$ python -q
>>> import numpy as np
>>> import numpy.linalg as la
>>> np.set_printoptions(precision=3, suppress=True, linewidth=140, legacy="1.25")
>>> Y = np.array([[4, 4, 1, 5], [4, 3, 2, 8], [1, 4, 3, 1], [7, 2, 2, 3]])
>>> F = Y - Y.T
>>> F
array([[ 0,  0,  0, -2],
       [ 0,  0, -2,  6],
       [ 0,  2,  0, -1],
       [ 2, -6,  1,  0]])
>>> print(round(float(la.norm(F, 2) / la.norm(F)), 3))
0.704
>>> print(la.matrix_rank(F, rtol=0.1))
2
>>> print(la.cond(F) > 100)
False
>>> M = np.array([[4, 4, 4, 4, 4, 4, 4],
...     [4, 8, 8, 8, 8, 8, 8],
...     [4, 8, 12, 12, 12, 12, 12],
...     [4, 8, 12, 16, 16, 16, 16],
...     [4, 8, 12, 16, 20, 20, 20],
...     [4, 8, 12, 16, 20, 24, 24],
...     [4, 8, 12, 16, 20, 24, 28]])
>>> x = np.ones(7)
>>> for _ in range(4):
...     x = M @ x
...     x /= la.norm(x)
...     print(round(x @ M @ x, 3))
... 
91.406
91.522
91.523
91.523
>>> x
array([0.107, 0.21 , 0.304, 0.384, 0.447, 0.491, 0.514])
>>> E = np.loadtxt("w.csv", delimiter=",")
>>> E
array([[27.,  0., 25., 15., 10.],
       [ 0.,  2.,  0.,  0.,  0.],
       [25.,  0., 27., 15., 10.],
       [15.,  0., 15., 11.,  6.],
       [10.,  0., 10.,  6.,  6.]])
>>> Y = la.inv(E)
>>> round(float(la.cond(E)), 3)
32.5
>>> la.det(E) * Y
array([[ 320.,    0., -200., -120.,  -80.],
       [   0.,  520.,    0.,    0.,    0.],
       [-200.,    0.,  320., -120.,  -80.],
       [-120.,    0., -120.,  448.,  -48.],
       [ -80.,    0.,  -80.,  -48.,  488.]])
>>> x = np.ones(5)
>>> for _ in range(6):
...     x = E @ x
...     x /= la.norm(x)
...     print(round(x @ E @ x, 3))
... 
64.976
65.0
65.0
65.0
65.0
65.0
>>> print(round(float(la.eigvalsh(E)[-1]), 3))
65.0
>>> x.round(3) + 0
array([0.63 , 0.   , 0.63 , 0.378, 0.252])
>>> f = np.array([1, 3, 1, 1, -2])
>>> Y = E + np.outer(f, np.eye(5)[3])
>>> round(float(la.det(Y) / la.det(E)), 3), round(float(1 + la.solve(E, f)[3]), 3)
(1.292, 1.292)
>>> la.matrix_rank(Y - E)
1
>>> Y
array([[27.,  0., 25., 16., 10.],
       [ 0.,  2.,  0.,  3.,  0.],
       [25.,  0., 27., 16., 10.],
       [15.,  0., 15., 12.,  6.],
       [10.,  0., 10.,  4.,  6.]])
>>> f = np.array([-9, 5, 3, -6])
>>> Y = F + np.outer(f, np.eye(4)[3])
>>> Y
array([[  0.,   0.,   0., -11.],
       [  0.,   0.,  -2.,  11.],
       [  0.,   2.,   0.,   2.],
       [  2.,  -6.,   1.,  -6.]])
>>> np.round(la.det(Y) / la.det(F), 3), np.round(1 + la.solve(F, f)[3], 3)
(5.5, 5.5)
>>> la.matrix_rank(Y - F)
1
>>> x = np.array([0, -2, 2, -1, 2])
>>> print(la.norm(E @ x) <= la.norm(E, 2) * la.norm(x) + 1e-9)
True
>>> E @ x
array([55., -4., 59., 31., 26.])
>>> np.einsum("ij,j->i", E, x)
array([55., -4., 59., 31., 26.])
>>> E @ np.eye(5)[4]
array([10.,  0., 10.,  6.,  6.])
>>> (E @ x).argmax()
2
>>> A = np.load("dump.npy")
>>> A
array([[ 0.17 ,  0.283,  0.057,  0.17 , -0.17 ],
       [ 0.283,  0.472,  0.094,  0.283, -0.283],
       [ 0.057,  0.094,  0.019,  0.057, -0.057],
       [ 0.17 ,  0.283,  0.057,  0.17 , -0.17 ],
       [-0.17 , -0.283, -0.057, -0.17 ,  0.17 ]])
>>> # applying it twice changes nothing
>>> round(np.trace(la.pinv(A) @ A), 3)
1.0
>>> np.allclose(A[:-1].T @ la.lstsq(A[:-1].T, A[-1])[0], A[-1])
True
>>> np.unique(A.round(6), axis=0).shape
(4, 5)
>>> rng = np.random.default_rng(15950)
>>> z = rng.permutation(5)
>>> print(z)
[4 1 0 3 2]
>>> Y = A[z][:, z]
>>> np.allclose(Y, A)
False
>>> np.diag(Y)
array([0.17 , 0.472, 0.17 , 0.17 , 0.019])
>>> round(np.trace(Y), 3)
1.0
>>> W0 = np.loadtxt("m.csv", delimiter=",")
>>> W0
array([[  4.294,   8.669,   7.627,   7.139],
       [  1.071,   5.916,  -3.824,   2.89 ],
       [  5.48 ,   8.717, -10.889,   4.77 ],
       [  4.824,   6.796, -12.211,   4.949],
       [  1.286,   5.838,  -4.163,   0.835],
       [  5.072,   6.978, -11.285,   3.414],
       [  4.044,   8.728,  -2.489,   1.79 ],
       [  2.304,   7.879,  -3.29 ,   0.121],
       [  5.398,   8.473,   6.496,   8.388],
       [  3.378,   5.735, -10.588,   3.624],
       [  5.624,   6.298, -13.868,   4.595],
       [  3.262,   6.391,  -4.975,   0.767],
       [  3.355,   7.284,  -4.162,   2.535],
       [  5.505,   6.879,   7.578,   6.614],
       [  6.72 ,   7.088, -10.337,   6.528],
       [  4.007,   7.371,   7.065,   7.255],
       [  4.887,   7.43 ,   8.102,   6.315],
       [  4.207,   7.42 ,   6.015,   7.01 ],
       [  5.389,   7.22 ,   8.863,   8.337],
       [  3.764,   6.453,   6.427,   6.219],
       [  4.787,   7.705,   6.386,   6.93 ],
       [  5.085,   7.619,   5.177,   6.785],
       [  3.627,   5.813,   7.679,   6.143],
       [  3.819,   6.298,  -4.11 ,   0.724],
       [  1.181,   6.8  ,  -3.105,   0.278],
       [  3.29 ,   6.785,  -5.184,   1.321],
       [  2.151,   6.518,  -4.082,   1.409],
       [  2.499,   6.19 ,  -3.251,   1.842],
       [  2.485,   6.448, -11.934,   4.011],
       [  5.902,   8.137,  -4.731,   0.444],
       [  1.899,   7.197,  -4.974,   2.188],
       [  4.242,   7.388, -12.696,   4.268],
       [  1.99 ,   6.149,  -2.928,   1.532],
       [  5.503,   7.392,   7.197,   6.357],
       [  1.967,   7.617,  -3.687,   1.084],
       [  2.167,   8.803,  -3.02 ,   2.708],
       [  3.479,   6.674, -12.014,   5.567],
       [  0.536,   6.478,  -4.705,   0.546],
       [  5.113,   7.255,   7.764,   7.674],
       [  1.748,   7.542,  -3.033,   1.18 ],
       [  1.518,   4.398,  -5.293,  -0.017],
       [  2.582,   7.445,  -2.808,   1.65 ],
       [  2.778,   4.635,  -3.789,   1.428],
       [  2.579,   7.525,  -3.697,   1.388],
       [  1.593,   7.634,  -2.908,   1.999],
       [  2.865,   7.603,  -2.483,   1.315]])
>>> Xs = W0 - W0.mean(axis=0)
>>> vecs = la.svd(Xs)[2][:2]
>>> Y = Xs - Xs @ vecs.T @ vecs
>>> np.diag(vecs.T @ vecs)
array([0.258, 0.01 , 0.996, 0.737])
>>> la.norm(Y, axis=1).round(6).argmax()
29
>>> (Xs @ vecs.T).std(axis=0)
array([6.839, 2.474])
>>> print(Y.std(axis=0))
[0.782 0.898 0.057 0.489]
>>> np.round(np.cov(Xs @ vecs.T, rowvar=False), 3) + 0
array([[47.813,  0.   ],
       [ 0.   ,  6.255]])
